$ ipython --no-banner

In [1]: import numpy as np

In [2]: np.set_printoptions(precision=2, suppress=True, linewidth=140, floatmode="fixed")

In [3]: tidy = lambda a: np.round(a, 2) + 0

In [4]: J = 2 * np.eye(2) + np.eye(2, k=1)

In [5]: J
Out[5]: 
array([[2.00, 1.00],
       [0.00, 2.00]])

In [6]: tidy(np.sort(np.linalg.eigvals(J)))
Out[6]: array([2.00, 2.00])

In [7]: np.linalg.matrix_rank(J - J[0, 0] * np.eye(2))
Out[7]: np.int64(1)

In [8]: np.prod(np.diag(J)), tidy(np.linalg.det(J))
Out[8]: (np.float64(4.0), np.float64(4.0))

In [9]: evals, V = np.linalg.eig(J)

In [10]: J @ V[:, 0] - evals[0] * V[:, 0]
Out[10]: array([0.00, 0.00])

In [11]: tidy(np.sort(np.linalg.eigvals(J @ J)))
Out[11]: array([4.00, 4.00])

In [12]: evals
Out[12]: array([2.00, 2.00])

In [13]: tidy(np.sort(np.linalg.eigvals(np.linalg.inv(J))))
Out[13]: array([0.50, 0.50])

In [14]: x = np.array([3, 1])

In [15]: rhs = J @ x

In [16]: rhs
Out[16]: array([7.00, 2.00])

In [17]: tidy(np.linalg.solve(J, rhs + J[:, 1]))
Out[17]: array([3.00, 2.00])

In [18]: tidy(np.linalg.solve(J, rhs))
Out[18]: array([3.00, 1.00])

In [19]: tidy(np.linalg.solve(J, 4 * rhs))
Out[19]: array([12.00,  4.00])

In [20]: data = np.loadtxt("test8.csv", delimiter=",")

In [21]: tidy(data)
Out[21]: 
array([[-0.87,  0.33,  0.36],
       [-0.22, -0.92,  0.33],
       [ 0.44,  0.21,  0.88]])

In [22]: r0 = np.array([2, -2, -2])

In [23]: tidy(np.array([np.convolve(row, r0, "same") for row in data]))
Out[23]: 
array([[ 2.41,  1.79, -1.38],
       [-1.40,  2.93,  1.19],
       [-0.46,  0.46, -2.17]])

In [24]: tidy(np.convolve(data[2], r0))
Out[24]: array([ 0.87, -0.46,  0.46, -2.17, -1.75])

In [25]: tidy(np.correlate(data[2], data[1], "full"))
Out[25]: array([ 0.14, -0.33,  0.00, -0.85, -0.19])

In [26]: tidy(np.polyval(r0, data[2]))
Out[26]: array([-2.49, -2.33, -2.22])

In [27]: x = np.array([2, -2, 0])

In [28]: rhs = data @ x

In [29]: tidy(rhs)
Out[29]: array([-2.41,  1.40,  0.46])

In [30]: tidy(np.linalg.solve(data.T, data[1]))
Out[30]: array([0.00, 1.00, 0.00])

In [31]: tidy(np.linalg.solve(data, rhs + data[:, 2]))
Out[31]: array([ 2.00, -2.00,  1.00])

In [32]: rng = np.random.default_rng(914566)

In [33]: idx = rng.permutation(3)

In [34]: B = data[:, idx] * rng.choice([-1, 1], 3)

In [35]: tidy(B)
Out[35]: 
array([[ 0.87, -0.36,  0.33],
       [ 0.22, -0.33, -0.92],
       [-0.44, -0.88,  0.21]])

In [36]: left, _, vt = np.linalg.svd(data.T @ B)

In [37]: idx
Out[37]: array([0, 2, 1])

In [38]: tidy(np.linalg.lstsq(data, B)[0])
Out[38]: 
array([[-1.00,  0.00,  0.00],
       [ 0.00,  0.00,  1.00],
       [ 0.00, -1.00,  0.00]])

In [39]: tidy(left @ vt)
Out[39]: 
array([[-1.00,  0.00,  0.00],
       [ 0.00,  0.00,  1.00],
       [ 0.00, -1.00,  0.00]])

In [40]: idx = rng.permutation(3)

In [41]: idx
Out[41]: array([1, 0, 2])

In [42]: B = data[idx][:, idx]

In [43]: tidy(B)
Out[43]: 
array([[-0.92, -0.22,  0.33],
       [ 0.33, -0.87,  0.36],
       [ 0.21,  0.44,  0.88]])

In [44]: np.allclose(B, data)
Out[44]: False

In [45]: tidy(np.sort(np.abs(np.linalg.eigvals(B))))
Out[45]: array([1.00, 1.00, 1.00])

In [46]: mat = np.loadtxt("x.csv", delimiter=",")

In [47]: mat
Out[47]: 
array([[ 1.30,  0.30,  0.20,  0.50, -0.20],
       [-0.80, -1.40, -1.50,  0.60, -0.20],
       [-2.10, -1.30,  0.10,  0.20, -1.20],
       [ 0.90, -0.30,  1.30,  1.50,  0.70],
       [-0.50, -1.00, -1.00,  0.60, -0.70]])

In [48]: tidy(np.trace(data))
Out[48]: np.float64(-0.92)

In [49]: tidy(data @ data)
Out[49]: 
array([[ 0.84, -0.52,  0.11],
       [ 0.53,  0.84, -0.09],
       [-0.04,  0.14,  0.99]])

In [50]: tidy((data - data.T) / 2)
Out[50]: 
array([[ 0.00,  0.28, -0.04],
       [-0.28,  0.00,  0.06],
       [ 0.04, -0.06,  0.00]])

In [51]: tidy(np.linalg.matrix_power(data, 3))
Out[51]: 
array([[-0.57,  0.79,  0.23],
       [-0.69, -0.61,  0.38],
       [ 0.44,  0.06,  0.90]])

In [52]: tidy(np.linalg.det(data))
Out[52]: np.float64(1.0)

In [53]: tidy(np.abs(np.linalg.eigvals(data)).max())
Out[53]: np.float64(1.0)

In [54]: B = mat / np.sqrt((mat ** 2).mean(axis=1, keepdims=True))

In [55]: tidy(np.linalg.norm(B, axis=1))
Out[55]: array([2.24, 2.24, 2.24, 2.24, 2.24])

In [56]: np.linalg.matrix_rank(B) == np.linalg.matrix_rank(mat)
Out[56]: np.True_

In [57]: left, sv, vt = np.linalg.svd(mat)

In [58]: np.argmax(sv[:-1] / (sv[1:] + 1e-6)) + 1
Out[58]: np.int64(4)

In [59]: tidy(sv)
Out[59]: array([3.82, 2.19, 1.78, 0.90, 0.06])

In [60]: B = left[:, :4] @ np.diag(sv[:4]) @ vt[:4]

In [61]: tidy(np.linalg.norm(mat - B, 2)), tidy(sv[4])
Out[61]: (np.float64(0.06), np.float64(0.06))

In [62]: tidy(B)
Out[62]: 
array([[ 1.29,  0.32,  0.19,  0.52, -0.20],
       [-0.81, -1.38, -1.51,  0.62, -0.20],
       [-2.11, -1.29,  0.10,  0.21, -1.20],
       [ 0.90, -0.30,  1.30,  1.50,  0.70],
       [-0.48, -1.03, -0.99,  0.57, -0.70]])

In [63]: tidy(np.linalg.norm(mat - B) / np.linalg.norm(mat))
Out[63]: np.float64(0.01)
